$ python -q
>>> import numpy as np
>>> np.set_printoptions(suppress=True, linewidth=160)
>>> def rd(a):
...     return np.round(a, 3) + 0
... 
>>> feats = np.loadtxt("block18.csv", delimiter=",")
>>> feats
array([[ 0.,  5.,  9.,  0., 18.,  0.],
       [ 0.,  7.,  3.,  0.,  6.,  0.],
       [ 0.,  7.,  3.,  0., 12.,  0.],
       [ 1.,  5.,  1.,  0.,  5.,  0.],
       [ 7.,  5., 11.,  0., 16.,  0.],
       [ 7.,  3.,  5.,  0., 18.,  0.],
       [ 0., 12.,  4.,  0., 11.,  0.],
       [ 0., 16.,  6.,  0., 14.,  0.],
       [ 4.,  0.,  3.,  0., 13.,  0.],
       [ 7.,  3.,  5.,  0., 18.,  0.],
       [ 1.,  6.,  6.,  0., 21.,  0.],
       [ 3.,  2.,  2.,  0.,  7.,  0.],
       [ 0., 15.,  5.,  0., 14.,  0.],
       [ 0.,  2., 10.,  0.,  8.,  0.],
       [ 1.,  0.,  3.,  0., 11.,  0.],
       [ 0., 10.,  2.,  0., 16.,  0.],
       [ 0., 15.,  3.,  0., 15.,  0.],
       [ 8.,  2.,  6.,  0., 10.,  0.],
       [ 8.,  0.,  4.,  0.,  7.,  0.],
       [ 0.,  5.,  3.,  0., 16.,  0.],
       [ 1., 10.,  6.,  0.,  7.,  0.],
       [ 8.,  2.,  6.,  0., 10.,  0.],
       [ 0.,  9.,  1.,  0., 10.,  0.],
       [ 3., 11.,  9.,  0., 12.,  0.],
       [ 1.,  6.,  4.,  0.,  4.,  0.],
       [ 0.,  5.,  3.,  0.,  4.,  0.],
       [ 0.,  3.,  5.,  0., 13.,  0.],
       [ 0., 11.,  1.,  0., 12.,  0.],
       [ 0.,  7.,  3.,  0., 12.,  0.],
       [ 0.,  8.,  8.,  0., 22.,  0.],
       [ 0.,  5.,  9.,  0.,  6.,  0.],
       [ 0.,  4.,  8.,  0., 12.,  0.]])
>>> rank = np.linalg.matrix_rank(feats)
>>> rank
np.int64(4)
>>> ns = np.linalg.svd(feats)[2][rank:].T
>>> [int(np.linalg.matrix_rank(np.delete(feats, i, axis=0))) for i in range(32)]
[4, 4, 4, 4, 4, 4, 4, 4, 4, 4, 4, 4, 4, 4, 4, 4, 4, 4, 4, 4, 4, 4, 4, 4, 4, 4, 4, 4, 4, 4, 4, 4]
>>> np.linalg.matrix_rank(feats.T @ feats), np.linalg.matrix_rank(feats @ feats.T)
(np.int64(4), np.int64(4))
>>> Uu, sv, Vt = np.linalg.svd(feats)
>>> np.argmax(sv[:-1] / (sv[1:] + 1e-6)) + 1
np.int64(4)
>>> out = Uu[:, :4] @ np.diag(sv[:4]) @ Vt[:4]
>>> np.linalg.matrix_rank(out)
np.int64(4)
>>> rd(np.linalg.norm(feats - out, 2)), sv[4]
(np.float64(0.0), np.float64(0.0))
>>> rd(np.abs(feats - out).max())
np.float64(0.0)
>>> rd(np.linalg.norm(feats - out) / np.linalg.norm(feats))
np.float64(0.0)
>>> mat = np.load("arr.npy")
>>> mat
array([[ -2, -12,   2,   4,   2,  -5,  -4,  -2,   3],
       [ -5,  -3,   1,   1,   1,  -1,  -5,   1,  -4],
       [ -3,  -3,   2,   1,  -3,  -4,   2,  -1,  -4]])
>>> Uu, sv = np.linalg.svd(mat)
Traceback (most recent call last):
  File "<python-input-19>", line 1, in <module>
    Uu, sv = np.linalg.svd(mat)
    ^^^^^^
ValueError: too many values to unpack (expected 2)
>>> Uu, sv, Vt = np.linalg.svd(mat, full_matrices=False)
>>> rd(np.abs(Vt[0]))
array([0.269, 0.773, 0.165, 0.258, 0.082, 0.362, 0.296, 0.104, 0.01 ])
>>> rd(sv / sv[0])
array([1.   , 0.507, 0.39 ])
>>> rd(np.cumsum(sv ** 2) / np.sum(sv ** 2))
array([0.709, 0.892, 1.   ])
>>> rd(np.sqrt((sv ** 2).sum())), rd(np.linalg.norm(mat))
(np.float64(19.365), np.float64(19.365))
>>> cov = mat.T @ mat
>>> np.diag(cov)
array([ 38, 162,   9,  18,  14,  42,  45,   6,  41])
>>> (mat @ mat.T).shape
(3, 3)
>>> rd(np.linalg.svd(mat, compute_uv=False) ** 2)
array([266.025,  68.449,  40.526])
>>> np.allclose(cov, cov.T)
True
>>> rd(np.linalg.eigvalsh(cov)[::-1])
array([266.025,  68.449,  40.526,   0.   ,   0.   ,   0.   ,   0.   ,   0.   ,   0.   ])
>>> J = np.array([[0, 1, -3, -1],
...     [-3, -1, 3, 2],
...     [-3, 2, 1, 2],
...     [1, -2, -3, 0],
...     [-1, 2, 1, -2],
...     [-9, -2, 6, 5]])
>>> vec = np.array([0, -1, 1, 0])
>>> y = J @ vec
>>> rd(np.linalg.solve(J.T @ J, J.T @ y))
array([ 0., -1.,  1.,  0.])
>>> try:
...     np.linalg.solve(J, y)
... except np.linalg.LinAlgError as e:
...     print(e)
... 
Last 2 dimensions of the array must be square
>>> rd(np.linalg.pinv(J) @ J)
array([[1., 0., 0., 0.],
       [0., 1., 0., 0.],
       [0., 0., 1., 0.],
       [0., 0., 0., 1.]])
>>> y
array([-4,  4, -1, -1, -1,  8])
>>> rng = np.random.default_rng(31)
>>> y = y + 0.02 * rng.normal(size=6)
>>> rd(y)
array([-4.008,  4.005, -0.988, -1.019, -0.985,  8.005])
>>> beta, *_ = np.linalg.lstsq(J, y)
>>> beta.round()
array([ 0., -1.,  1., -0.])
>>> rd(J.T @ (y - J @ beta))
array([0., 0., 0., 0.])
>>> rd(beta)
array([ 0.001, -0.995,  1.004,  0.   ])
>>> proj = J @ np.linalg.solve(J.T @ J, J.T)
>>> np.allclose(proj @ proj, proj)
True
>>> out = J + rng.integers(-2, 3, (6, 1)) @ rng.integers(-2, 3, (1, 4))
>>> out
array([[-2,  3, -1, -1],
       [-5,  1,  5,  2],
       [-2,  1,  0,  2],
       [-1,  0, -1,  0],
       [ 1,  0, -1, -2],
       [-7, -4,  4,  5]])
>>> out - J
array([[-2,  2,  2,  0],
       [-2,  2,  2,  0],
       [ 1, -1, -1,  0],
       [-2,  2,  2,  0],
       [ 2, -2, -2,  0],
       [ 2, -2, -2,  0]])
>>> out = np.c_[J[:, :1] @ np.array([[-1]]), np.array([0, 1, 9, 7, 5, 9])]
>>> out
array([[ 0,  0],
       [ 3,  1],
       [ 3,  9],
       [-1,  7],
       [ 1,  5],
       [ 9,  9]])
>>> rd(np.linalg.norm(np.linalg.qr(J)[0].T @ out, axis=0) ** 2 / ((out ** 2).sum(axis=0) + 1e-12))
array([1.   , 0.673])
>>> np.linalg.matrix_rank(out)
np.int64(2)
>>> rd(np.linalg.lstsq(J, out[:, 0])[0])
array([-1.,  0.,  0.,  0.])
>>> np.linalg.matrix_rank(np.c_[J, out])
np.int64(5)
>>> data = np.loadtxt("dump.csv", delimiter=",")
>>> data
array([[ -1.,  -3.,  -3.,   0.,   1.,   2.],
       [  2.,  -3.,  -1.,   0.,  -1.,   0.],
       [ -1.,  -6.,   1.,  -2.,  -3.,   0.],
       [  0.,  -8.,   3.,   0.,  -2.,   2.],
       [ -3.,  -9.,   0.,   3.,  -2.,   2.],
       [ -3., -10.,  -1.,   0.,  -4.,   2.],
       [ -6.,  -9.,  -3.,   3.,  -3.,   4.],
       [ -9.,  -9.,  -6.,   4.,  -2.,   4.],
       [-11., -11.,  -8.,   4.,   0.,   7.],
       [-11., -12.,  -5.,   1.,  -1.,   4.],
       [-12., -10.,  -6.,   1.,   1.,   2.],
       [-10., -12.,  -4.,   4.,   0.,   2.],
       [-13., -10.,  -1.,   4.,   0.,   3.],
       [-16., -11.,  -3.,   1.,   3.,   0.],
       [-18.,  -9.,  -2.,   3.,   0.,  -3.],
       [-19.,  -7.,   1.,   5.,   3.,  -3.],
       [-19.,  -7.,   2.,   4.,   6.,  -3.],
       [-20., -10.,   2.,   6.,   7.,  -3.],
       [-21., -13.,   4.,   5.,   6.,  -1.],
       [-21., -12.,   7.,   8.,   4.,  -2.],
       [-19., -15.,   8.,   7.,   2.,  -4.],
       [-16., -13.,   8.,   5.,   5.,  -5.],
       [-15., -14.,  10.,   6.,   6.,  -2.],
       [-18., -13.,  12.,   7.,   9.,   0.],
       [-16., -10.,  12.,   7.,  10.,   0.],
       [-18., -13.,   9.,   6.,  11.,  -1.],
       [-17., -13.,   6.,   4.,  13.,  -2.],
       [-19., -14.,   5.,   5.,  11.,  -4.],
       [-19., -14.,   4.,   6.,   9.,  -5.],
       [-22., -15.,   7.,   9.,  12.,  -7.],
       [-19., -12.,   6.,   8.,   9.,  -6.],
       [-22., -10.,   5.,   7.,   6.,  -7.],
       [-20., -13.,   7.,   9.,   8., -10.],
       [-17., -14.,   6.,   8.,  11.,  -9.],
       [-15., -12.,   3.,  10.,  14., -10.],
       [-14., -12.,   4.,  11.,  17.,  -7.]])
>>> cen = data - data.mean(axis=0)
>>> Uu, sv, Vt = np.linalg.svd(cen, full_matrices=False)
>>> rd(Vt[0] * np.sign(Vt[0, np.abs(Vt[0]).argmax()]))
array([ 0.609,  0.208, -0.398, -0.272, -0.493,  0.332])
>>> rd(np.abs(Vt[-1]))
array([0.039, 0.355, 0.021, 0.894, 0.169, 0.211])
>>> rd((sv ** 2).sum() ** 2 / (sv ** 4).sum())
np.float64(1.87)
>>> np.abs(Vt[0]).argmax()
np.int64(0)
>>> rd(cen.mean(axis=0))
array([0., 0., 0., 0., 0., 0.])
>>> np.abs(Uu[:, 0]).argmax()
np.int64(1)
>>> out = np.c_[data[:, :3] @ np.array([[-2, 3, -1], [-1, -1, -2], [1, 0, 3]]), np.array([0, 0, 2, 2, 3, 0, 3, 2, 3, 2, 2, 2, 1, 3, 0, 1, 3, 0, 1, 1, 2, 0, 3, 1, 3, 3, 1, 0, 3, 0, 3, 0, 2, 2, 1, 1])]
>>> out
array([[  2.,   0.,  -2.,   0.],
       [ -2.,   9.,   1.,   0.],
       [  9.,   3.,  16.,   2.],
       [ 11.,   8.,  25.,   2.],
       [ 15.,   0.,  21.,   3.],
       [ 15.,   1.,  20.,   0.],
       [ 18.,  -9.,  15.,   3.],
       [ 21., -18.,   9.,   2.],
       [ 25., -22.,   9.,   3.],
       [ 29., -21.,  20.,   2.],
       [ 28., -26.,  14.,   2.],
       [ 28., -18.,  22.,   2.],
       [ 35., -29.,  30.,   1.],
       [ 40., -37.,  29.,   3.],
       [ 43., -45.,  30.,   0.],
       [ 46., -50.,  36.,   1.],
       [ 47., -50.,  39.,   3.],
       [ 52., -50.,  46.,   0.],
       [ 59., -50.,  59.,   1.],
       [ 61., -51.,  66.,   1.],
       [ 61., -42.,  73.,   2.],
       [ 53., -35.,  66.,   0.],
       [ 54., -31.,  73.,   3.],
       [ 61., -41.,  80.,   1.],
       [ 54., -38.,  72.,   3.],
       [ 58., -41.,  71.,   3.],
       [ 53., -38.,  61.,   1.],
       [ 57., -43.,  62.,   0.],
       [ 56., -43.,  59.,   3.],
       [ 66., -51.,  73.,   0.],
       [ 56., -45.,  61.,   3.],
       [ 59., -56.,  57.,   0.],
       [ 60., -47.,  67.,   2.],
       [ 54., -37.,  63.,   2.],
       [ 45., -33.,  48.,   1.],
       [ 44., -30.,  50.,   1.]])
>>> rd(np.linalg.norm(np.linalg.qr(data)[0].T @ out, axis=0) ** 2 / ((out ** 2).sum(axis=0) + 1e-12))
array([1.   , 1.   , 1.   , 0.694])
>>> rd(np.linalg.lstsq(data, out[:, 0])[0])
array([-2., -1.,  1.,  0.,  0.,  0.])
>>> rd(np.linalg.norm(out - data @ np.linalg.lstsq(data, out)[0], axis=0))
array([0.   , 0.   , 0.   , 6.399])
>>> np.linalg.matrix_rank(np.c_[data, out])
np.int64(7)
